$ python3 -q
>>> import numpy as np
>>> from numpy import linalg as LA
>>> np.set_printoptions(suppress=True, linewidth=140)
>>> rd = lambda a: np.round(a, 4) + 0
>>> r0 = np.array([0, 2, 2, 3, 2, 1, 2, 1, 1, 2, 0, 0, 3, 1])
>>> mat = r0[np.abs(np.subtract.outer(np.arange(14), np.arange(14)))]
>>> print(mat)
[[0 2 2 3 2 1 2 1 1 2 0 0 3 1]
 [2 0 2 2 3 2 1 2 1 1 2 0 0 3]
 [2 2 0 2 2 3 2 1 2 1 1 2 0 0]
 [3 2 2 0 2 2 3 2 1 2 1 1 2 0]
 [2 3 2 2 0 2 2 3 2 1 2 1 1 2]
 [1 2 3 2 2 0 2 2 3 2 1 2 1 1]
 [2 1 2 3 2 2 0 2 2 3 2 1 2 1]
 [1 2 1 2 3 2 2 0 2 2 3 2 1 2]
 [1 1 2 1 2 3 2 2 0 2 2 3 2 1]
 [2 1 1 2 1 2 3 2 2 0 2 2 3 2]
 [0 2 1 1 2 1 2 3 2 2 0 2 2 3]
 [0 0 2 1 1 2 1 2 3 2 2 0 2 2]
 [3 0 0 2 1 1 2 1 2 3 2 2 0 2]
 [1 3 0 0 2 1 1 2 1 2 3 2 2 0]]
>>> print(np.allclose(mat @ mat.T, mat.T @ mat))
True
>>> other = mat / LA.norm(mat, axis=1, keepdims=True)
>>> cov = other @ other.T
>>> print(np.argwhere(np.triu(np.abs(cov) > 0.95, 1)))
[]
>>> X = np.loadtxt("w.csv", delimiter=",")
>>> print(X)
[[-0.4  -3.45  1.14 -1.76 -0.27]
 [ 2.96 -0.51 -4.76 -0.84 -1.97]
 [ 0.48  3.12 -2.66  1.4   0.28]
 [-0.62 -4.11  0.82 -2.16 -0.17]
 [-2.07  3.87  0.81  2.22  2.07]
 [-0.21  2.79  0.07  1.54  0.55]
 [ 0.42  1.77  0.24  1.   -0.09]
 [-1.34  0.99  1.5   0.72  1.05]
 [-0.81  1.83  1.15  1.14  0.79]
 [ 0.03  5.61 -0.51  3.02  0.81]
 [-0.56 -1.17  1.72 -0.44  0.13]]
>>> # looks like rank 3
>>> Xc = X - X.mean(axis=0)
>>> V = LA.svd(Xc)[2][:3]
>>> other = Xc - Xc @ V.T @ V
>>> print(rd(LA.norm(other) / LA.norm(Xc)))
0.0
>>> print(LA.norm(other, axis=1).round(6).argmax())
0
>>> print(rd(np.cov(Xc @ V.T, rowvar=False)))
[[12.2154  0.      0.    ]
 [ 0.      5.8524  0.    ]
 [ 0.      0.      0.318 ]]
>>> D = LA.norm(X[:, None] - X[None], axis=-1)
>>> print(rd(LA.norm(X - X.mean(axis=0), axis=1)))
[5.1573 6.4324 3.5565 5.8525 4.3186 2.095  1.204  2.077  1.7766 5.3108 2.9699]
>>> print(rd(D[:5, :5]))
[[ 0.      7.6472  8.2866  0.8697  8.8202]
 [ 7.6472  0.      5.8153  7.8674 10.0596]
 [ 8.2866  5.8153  0.      8.8583  4.794 ]
 [ 0.8697  7.8674  8.8583  0.      9.486 ]
 [ 8.8202 10.0596  4.794   9.486   0.    ]]
>>> print((D + 1e9 * np.eye(11)).round(6).argmin(axis=1))
[3 2 5 0 5 6 5 8 7 5 0]
>>> vec = np.array([1, 1, 0, 0, 0])
>>> h = np.maximum(X @ vec, 0)
>>> print(rd(X.T @ h))
[  4.975   61.53   -20.7772  31.3368   6.5036]
>>> print(rd(np.maximum(X @ vec, 0) - np.maximum(-X @ vec, 0)))
[-3.85  2.45  3.6  -4.73  1.8   2.58  2.19 -0.35  1.02  5.64 -1.73]
>>> print(rd(np.tanh(X @ vec)))
[-0.9991  0.9852  0.9985 -0.9998  0.9468  0.9886  0.9753 -0.3364  0.7699  1.     -0.9391]
>>> print(X * (h > 1e-9)[:, None])
[[-0.   -0.    0.   -0.   -0.  ]
 [ 2.96 -0.51 -4.76 -0.84 -1.97]
 [ 0.48  3.12 -2.66  1.4   0.28]
 [-0.   -0.    0.   -0.   -0.  ]
 [-2.07  3.87  0.81  2.22  2.07]
 [-0.21  2.79  0.07  1.54  0.55]
 [ 0.42  1.77  0.24  1.   -0.09]
 [-0.    0.    0.    0.    0.  ]
 [-0.81  1.83  1.15  1.14  0.79]
 [ 0.03  5.61 -0.51  3.02  0.81]
 [-0.   -0.    0.   -0.    0.  ]]
>>> M = np.load("test6.npy")
>>> print(M)
[[0 0 0 1 1 0 0 0 0 0]
 [0 0 0 0 0 1 1 0 0 0]
 [0 0 0 0 0 0 0 1 0 0]
 [1 0 0 0 0 0 1 1 0 0]
 [1 0 0 0 0 0 0 0 0 0]
 [0 1 0 0 0 0 0 0 1 1]
 [0 1 0 1 0 0 0 0 0 0]
 [0 0 1 1 0 0 0 0 1 0]
 [0 0 0 0 0 1 0 1 0 0]
 [0 0 0 0 0 1 0 0 0 0]]
>>> print([round(float(x), 4) for x in LA.svd(M, compute_uv=False)[:3]])
[2.2672, 2.2672, 1.6035]
>>> print(np.argsort(-LA.norm(M, axis=0).round(6), kind="stable")[:3])
[3 5 7]
>>> print(LA.cond(M) > 100)
True
>>> print(rd(LA.norm(M, 2) / LA.norm(M)))
0.507
>>> cov = M.T @ M
>>> print(np.trace(cov), (M ** 2).sum())
20 20
>>> print(LA.matrix_rank(cov))
8
>>> print(np.allclose(cov, cov.T))
True
>>> print((M @ M.T).shape)
(10, 10)
>>> w, V = LA.eigh(mat)
>>> print(np.abs(V[:, -1]).round(6).argmax())
6
>>> feats = np.load("mat.npy")
>>> print(feats)
[[ -1.9708  -1.4809  -0.516    2.6681  -5.0365]
 [ -1.4726   1.383   -0.4354   3.0983  -5.482 ]
 [  1.9195   4.4367  -0.745    2.1571  -4.0708]
 [ -1.6719   2.8812  -0.7944   4.9213 -10.0052]
 [  0.6521  -2.9762   0.1345  -1.6949   1.758 ]
 [  3.4736  13.3031   1.1211   1.7322  -6.0649]
 [  1.7488   3.6804  -0.0488  -0.0706  -0.1318]
 [  0.269    5.0915  -0.9003   4.2846  -8.7395]
 [  2.2295  -2.7089  -0.5599  -0.287   -2.68  ]
 [  2.6929   4.5492   0.6206  -1.1964   1.1162]
 [ -1.294  -10.1136  -1.0314  -0.2532  -0.0082]
 [  2.4711  -0.0456   0.7324  -2.4187   2.4185]
 [ -0.0915  -1.0179   1.0224  -2.4396   3.1002]
 [ -3.5497  -2.5852   0.1673  -0.8635   6.2886]
 [ -5.0375  -8.3907  -2.4525   4.2678  -3.4485]
 [ -2.0246   2.9302  -0.0285   0.5463   3.7796]
 [ -2.5054 -11.8154  -1.0299  -1.1926   3.1582]
 [  0.9554   1.7742  -0.4579   1.1027  -1.905 ]]
>>> vec = np.array([-3, 2, -5, -1, 3])
>>> y = feats @ vec
>>> print(rd(LA.solve(feats.T @ feats, feats.T @ y)))
[-3.  2. -5. -1.  3.]
>>> print(rd(LA.lstsq(feats, y)[0]))
[-3.  2. -5. -1.  3.]
>>> print(rd(LA.pinv(feats) @ feats))
[[1. 0. 0. 0. 0.]
 [0. 1. 0. 0. 0.]
 [0. 0. 1. 0. 0.]
 [0. 0. 0. 1. 0.]
 [0. 0. 0. 0. 1.]]
>>> rng = np.random.default_rng(695)
>>> y = y + 0.02 * rng.normal(size=18)
>>> print(rd(y))
[-12.2355 -10.2024  -7.5034 -20.2055  -1.5767  -9.3237   2.0554 -16.6303 -17.0665   2.4819 -10.9459  -1.5023   4.8328  24.3714  -4.039
  22.8993  -0.3058  -3.8555]
>>> b, *_ = LA.lstsq(feats, y)
>>> print(rd(LA.norm(y - feats @ b)))
0.0706
>>> print([round(float(LA.norm(LA.solve(feats.T @ feats + lam * np.eye(5), feats.T @ y))), 2) for lam in (0, 1, 10, 100)])
[6.92, 4.8, 3.96, 2.19]
>>> print(b.round())
[-3.  2. -5. -1.  3.]
>>> q, V = LA.qr(feats[:, :3])[0], LA.qr(feats[:, 3:])[0]
>>> sigma = LA.svd(q.T @ V, compute_uv=False)
>>> print((sigma > 0.9).sum())
1
>>> print(rd(LA.norm(q @ q.T - V @ V.T, 2)))
1.0
>>> print(rd(np.degrees(np.arccos(sigma.clip(0, 1)))))
[ 4.8046 44.2448]
>>> m1 = np.load("a.npy")
>>> print(m1)
[[  0.7  -0.6   0.8  -0.6   0.1   1.8   0.9  -4.   -0.8   0.2  -0.6  -1.    0.5  -1.5   0.9]
 [ -0.1  -2.   -0.6   0.1   1.2  -0.2   2.4   7.   -0.8   0.9  -1.5   1.6  -1.4   0.1   0.3]
 [  1.1  -2.2  -0.8  -0.7   1.5  -1.1  -0.3   3.    0.3  -0.7  -0.1   0.4   1.3   0.6  -1.5]
 [  0.1   0.1   1.1   2.1  -1.2  -0.6   0.3  -1.    0.9  -1.6  -1.3  -2.   -0.1   0.7   0.9]
 [  1.1   1.7  -1.4  -1.4   0.2   0.4   0.4 -11.   -2.   -0.5   0.   -0.3  -0.8   0.7  -0.1]
 [ -1.7   0.4   0.8  -1.4  -2.5  -0.7   0.2  -5.   -0.1   0.3   2.    1.2  -1.3   0.1   0.7]
 [ -1.    1.1   0.2  -0.1  -0.9   1.1   1.7   4.    1.1   1.6  -1.6  -0.2   0.7   0.3  -0.4]
 [  0.1  -1.3   0.1   1.5   1.9   0.4   0.3   6.    1.2  -0.3  -0.7   0.8  -0.9   0.1  -0.9]
 [  0.9   1.5   1.8   0.6   0.8  -0.2   0.3   0.   -0.2   0.9  -0.4  -1.3  -0.4   0.7   0.5]
 [ -0.2   1.7   1.4  -0.6  -0.7  -2.7  -0.5  11.    0.1  -1.4  -1.1   0.7  -1.2   3.3   0. ]
 [ -0.8  -0.5  -0.7  -0.3  -0.3   0.   -1.9   1.   -0.1  -0.5  -0.2   0.5   0.1  -0.6   0. ]
 [  0.4   0.6   0.5  -1.1  -0.3  -0.3   0.    9.    0.7   0.1  -0.9  -0.5  -1.3  -0.9   1.2]
 [ -0.4   1.1   0.8   1.1   0.5  -0.5  -0.7  -9.    0.4   0.6   1.6   0.1  -0.9  -0.5  -1.3]
 [  1.1   1.    0.3   1.2  -3.1   0.1   0.5  12.   -0.8   0.6   0.2   0.1   0.5   1.4  -0.2]
 [  0.1   0.2  -0.6   0.1  -0.4  -0.6  -0.6   5.    1.7  -0.7   0.7   0.1   1.4   0.6   0.4]
 [ -0.8   1.3   0.2   1.2  -1.   -1.1  -0.1   6.    0.3  -0.3  -0.2  -1.6  -0.4  -0.1  -0.2]]
>>> q, V = LA.qr(m1[:, :7])[0], LA.qr(m1[:, 7:])[0]
>>> sigma = LA.svd(q.T @ V, compute_uv=False)
>>> print(rd(sigma))
[0.9845 0.9307 0.8104 0.6967 0.6535 0.4518 0.2176]
>>> print(rd(np.degrees(np.arccos(sigma.clip(0, 1)))))
[10.1159 21.4633 35.8623 45.8382 49.1955 63.1409 77.4311]
